$ ipython --no-banner

In [1]: import numpy as np

In [2]: import numpy.linalg as la

In [3]: np.set_printoptions(suppress=True, linewidth=140)

In [4]: tidy = lambda a: np.round(a, 3) + 0

In [5]: feats = np.load("run18.npy")

In [6]: feats
Out[6]: 
array([[ 0., -9., -4., -3.,  5., -1.,  4.,  3.,  6.],
       [-9.,  0.,  0.,  0.,  0.,  0.,  0.,  0.,  0.],
       [-4.,  0.,  0.,  0.,  0.,  0.,  0.,  0.,  0.],
       [-3.,  0.,  0.,  0.,  0.,  0.,  0.,  0.,  0.],
       [ 5.,  0.,  0.,  0.,  0.,  0.,  0.,  0.,  0.],
       [-1.,  0.,  0.,  0.,  0.,  0.,  0.,  0.,  0.],
       [ 4.,  0.,  0.,  0.,  0.,  0.,  0.,  0.,  0.],
       [ 3.,  0.,  0.,  0.,  0.,  0.,  0.,  0.,  0.],
       [ 6.,  0.,  0.,  0.,  0.,  0.,  0.,  0.,  0.]])

In [7]: tidy(la.eigvalsh(feats).min())
Out[7]: np.float64(-13.892)

In [8]: np.all(la.eigvalsh(feats) > 0)
Out[8]: np.False_

In [9]: K = np.loadtxt("block12.csv", delimiter=",")

In [10]: K
Out[10]: 
array([[ 1., -1., -1.,  1.,  1., -1., -1.,  1.],
       [ 1., -1.,  1., -1.,  1., -1.,  1., -1.],
       [ 1., -1., -1.,  1., -1.,  1.,  1., -1.],
       [ 1.,  1.,  1.,  1., -1., -1., -1., -1.],
       [ 1.,  1., -1., -1.,  1.,  1., -1., -1.],
       [ 1., -1.,  1., -1., -1.,  1., -1.,  1.]])

In [11]: A2 = K / la.norm(K, axis=1, keepdims=True)

In [12]: G = A2 @ A2.T

In [13]: tidy(la.norm(A2, axis=1))
Out[13]: array([1., 1., 1., 1., 1., 1.])

In [14]: T = np.stack([K, -2 * K, K[::-1]])

In [15]: tidy(la.norm(T, axis=(1, 2)))
Out[15]: array([ 6.928, 13.856,  6.928])

In [16]: T.shape
Out[16]: (3, 6, 8)

In [17]: la.matrix_rank(T)
Out[17]: array([6, 6, 6])

In [18]: T.sum(axis=0)
Out[18]: 
array([[ 0.,  0.,  2., -2., -2.,  2.,  0.,  0.],
       [ 0.,  2., -2.,  0.,  0.,  2., -2.,  0.],
       [ 0.,  2.,  2.,  0.,  0., -2., -2.,  0.],
       [ 0., -2., -2.,  0.,  0.,  2.,  2.,  0.],
       [ 0., -2.,  2.,  0.,  0., -2.,  2.,  0.],
       [ 0.,  0., -2.,  2.,  2., -2.,  0.,  0.]])

In [19]: r0 = np.array([-2, 8, 0])

In [20]: np.polyval(r0, K[4])
Out[20]: array([  6.,   6., -10., -10.,   6.,   6., -10., -10.])

In [21]: np.array([np.convolve(row, r0, "same") for row in K])
Out[21]: 
array([[ 10.,  -6., -10.,   6.,  10.,  -6., -10.,   8.],
       [ 10., -10.,  10., -10.,  10., -10.,  10.,  -8.],
       [ 10.,  -6., -10.,  10., -10.,   6.,  10.,  -8.],
       [  6.,   6.,   6.,  10.,  -6.,  -6.,  -6.,  -8.],
       [  6.,  10.,  -6., -10.,   6.,  10.,  -6.,  -8.],
       [ 10., -10.,  10.,  -6., -10.,  10., -10.,   8.]])

In [22]: M = np.load("case11.npy")

In [23]: tidy(M)
Out[23]: 
array([[-3.653,  1.543,  1.48 ,  0.078, -0.948, -0.872,  2.328],
       [-1.218, -3.355,  2.32 ,  0.398, -1.258,  2.077, -0.909],
       [-1.37 , -1.011, -3.349, -1.419,  0.203,  2.44 ,  1.695],
       [-1.979,  0.253, -1.73 , -0.852, -1.936, -1.331, -3.433],
       [-0.304,  2.62 , -0.207,  2.692, -0.351,  3.041, -1.176],
       [ 0.609, -1.423, -1.68 ,  3.271, -2.246, -1.439,  1.403],
       [ 1.979,  1.178,  0.595, -2.038, -3.683,  0.938,  0.866]])

In [24]: def softmax(z):
    ...:     e = np.exp(z - z.max(axis=-1, keepdims=True))
    ...:     return e / e.sum(axis=-1, keepdims=True)
    ...: 

In [25]: tidy(softmax(10 * K[5]))
Out[25]: array([0.25, 0.  , 0.25, 0.  , 0.  , 0.25, 0.  , 0.25])

In [26]: tidy(softmax(K[5]))
Out[26]: array([0.22, 0.03, 0.22, 0.03, 0.03, 0.22, 0.03, 0.22])

In [27]: S = K @ K.T / np.sqrt(8)

In [28]: tidy(softmax(S))
Out[28]: 
array([[0.772, 0.046, 0.046, 0.046, 0.046, 0.046],
       [0.046, 0.772, 0.046, 0.046, 0.046, 0.046],
       [0.046, 0.046, 0.772, 0.046, 0.046, 0.046],
       [0.046, 0.046, 0.046, 0.772, 0.046, 0.046],
       [0.046, 0.046, 0.046, 0.046, 0.772, 0.046],
       [0.046, 0.046, 0.046, 0.046, 0.046, 0.772]])

In [29]: rng = np.random.default_rng(9189)

In [30]: A2 = K + rng.integers(-2, 3, (6, 1)) @ rng.integers(-2, 3, (1, 8))

In [31]: A2
Out[31]: 
array([[ 0.,  1., -2.,  1.,  0., -1., -1.,  0.],
       [-1.,  3., -1., -1., -1., -1.,  1., -3.],
       [ 0.,  1., -2.,  1., -2.,  1.,  1., -2.],
       [ 3., -3.,  3.,  1.,  1., -1., -1.,  1.],
       [ 0.,  3., -2., -1.,  0.,  1., -1., -2.],
       [ 2., -3.,  2., -1.,  0.,  1., -1.,  2.]])

In [32]: la.matrix_rank(A2 - K, tol=1e-8)
Out[32]: np.int64(1)

In [33]: lab = rng.permutation(7)

In [34]: lab
Out[34]: array([5, 6, 0, 3, 4, 2, 1])

In [35]: A2 = M[lab][:, lab]

In [36]: tidy(np.trace(A2))
Out[36]: np.float64(-12.134)

In [37]: np.allclose(A2, M)
Out[37]: False

In [38]: A2 = M + rng.integers(-2, 3, (7, 1)) @ rng.integers(-2, 3, (1, 7))

In [39]: tidy(A2)
Out[39]: 
array([[-1.653,  5.543, -0.52 , -3.922, -0.948,  3.128,  0.328],
       [-3.218, -7.355,  4.32 ,  4.398, -1.258, -1.923,  1.091],
       [-3.37 , -5.011, -1.349,  2.581,  0.203, -1.56 ,  3.695],
       [-2.979, -1.747, -0.73 ,  1.148, -1.936, -3.331, -2.433],
       [ 0.696,  4.62 , -1.207,  0.692, -0.351,  5.041, -2.176],
       [-1.391, -5.423,  0.32 ,  7.271, -2.246, -5.439,  3.403],
       [ 1.979,  1.178,  0.595, -2.038, -3.683,  0.938,  0.866]])

In [40]: la.matrix_rank(A2 - M, tol=1e-8)
Out[40]: np.int64(1)

In [41]: tidy(A2 - M)
Out[41]: 
array([[ 2.,  4., -2., -4.,  0.,  4., -2.],
       [-2., -4.,  2.,  4.,  0., -4.,  2.],
       [-2., -4.,  2.,  4.,  0., -4.,  2.],
       [-1., -2.,  1.,  2.,  0., -2.,  1.],
       [ 1.,  2., -1., -2.,  0.,  2., -1.],
       [-2., -4.,  2.,  4.,  0., -4.,  2.],
       [ 0.,  0.,  0.,  0.,  0.,  0.,  0.]])

In [42]: tidy(np.abs(la.eigvals(M)).max())
Out[42]: np.float64(5.0)

In [43]: np.allclose(M, M.T)
Out[43]: False

In [44]: tidy(np.trace(M))
Out[44]: np.float64(-12.134)

In [45]: F = np.array([[0, 1, 0, 1, 0],
    ...:     [1, 0, 0, 1, 0],
    ...:     [0, 0, 0, 0, 1],
    ...:     [1, 1, 0, 0, 0],
    ...:     [0, 0, 1, 0, 0]])

In [46]: F
Out[46]: 
array([[0, 1, 0, 1, 0],
       [1, 0, 0, 1, 0],
       [0, 0, 0, 0, 1],
       [1, 1, 0, 0, 0],
       [0, 0, 1, 0, 0]])

In [47]: P = np.triu(np.array([[2, -1, 0, 1, 1],
    ...:     [0, -2, 1, 1, 1],
    ...:     [1, 1, -2, -2, -2],
    ...:     [1, 1, -2, 1, -1],
    ...:     [1, 0, -1, 1, 0]]), 1) + np.eye(5)

In [48]: A2 = P @ F @ la.inv(P)

In [49]: tidy(np.poly(A2))
Out[49]: array([ 1.,  0., -4., -2.,  3.,  2.])

In [50]: P @ F - F @ P
Out[50]: 
array([[ 0.,  1.,  0., -2.,  0.],
       [ 1.,  2.,  1., -1.,  1.],
       [-2., -2., -2.,  0.,  0.],
       [ 0.,  1., -2., -2., -2.],
       [ 0.,  0.,  0.,  2.,  2.]])

In [51]: tidy(la.det(A2))
Out[51]: np.float64(-2.0)

In [52]: A2
Out[52]: 
array([[  0.,   2.,  -1.,  -4.,  -8.],
       [  2.,   3.,  -2.,  -8., -16.],
       [ -2.,  -4.,   2.,  10.,  21.],
       [  1.,   2.,  -3.,  -9., -18.],
       [  0.,   0.,   1.,   2.,   4.]])

In [53]: X = np.load("arr.npy")

In [54]: X
Out[54]: 
array([[ 0.3,  0.5,  0.1, -2.1,  2. , -0.8,  1. ,  0.9,  0.6],
       [-2.9,  0.3,  0.3, -1. , -0.4, -0.6, -0.1, -0.9, -0.8],
       [-1.7,  0.4, -0.4,  1.3,  0.7, -0.2, -0.1, -0.2, -0.6],
       [ 0.5,  0.6, -1.4, -1.5, -0.7,  2.2, -0.8, -1.2, -0.6],
       [-0.8, -0.1, -0.3, -0.1, -0.7,  1.2, -1.6, -0.2,  0.8],
       [ 1.5, -0.4, -1. ,  1.2, -0.5,  0.6, -1. ,  2.1, -1.3]])

In [55]: A2 = X / la.norm(X, axis=1, keepdims=True)

In [56]: G = A2 @ A2.T

In [57]: tidy(np.degrees(np.arccos(np.clip(G[2, 1], -1, 1))))
Out[57]: np.float64(59.758)

In [58]: np.argwhere(np.triu(np.abs(G) > 0.95, 1))
Out[58]: array([], shape=(0, 2), dtype=int64)

In [59]: x0 = np.array([0, -5, 5, -1, -5, -5, -3, -4, -2])

In [60]: tidy(X @ x0)
Out[60]: array([-13.7,  11.5,  -5.5,  -7.6,   0.6,  -7.5])

In [61]: X @ np.eye(9)[6]
Out[61]: array([ 1. , -0.1, -0.1, -0.8, -1.6, -1. ])

In [62]: np.sign((X @ x0).round(6))
Out[62]: array([-1.,  1., -1., -1.,  1., -1.])

In [63]: tidy(X @ np.ones(9))
Out[63]: array([ 2.5, -6.1, -0.8, -2.9, -1.8,  1.2])

In [64]: (X @ x0).argmax()
Out[64]: np.int64(1)

In [65]: A2 = X / np.sqrt((X ** 2).mean(axis=1, keepdims=True))

In [66]: tidy(la.norm(A2, axis=1))
Out[66]: array([3., 3., 3., 3., 3., 3.])

In [67]: la.matrix_rank(A2) == la.matrix_rank(X)
Out[67]: np.True_

In [68]: la.matrix_rank(X - X.mean(axis=1, keepdims=True))
Out[68]: np.int64(6)
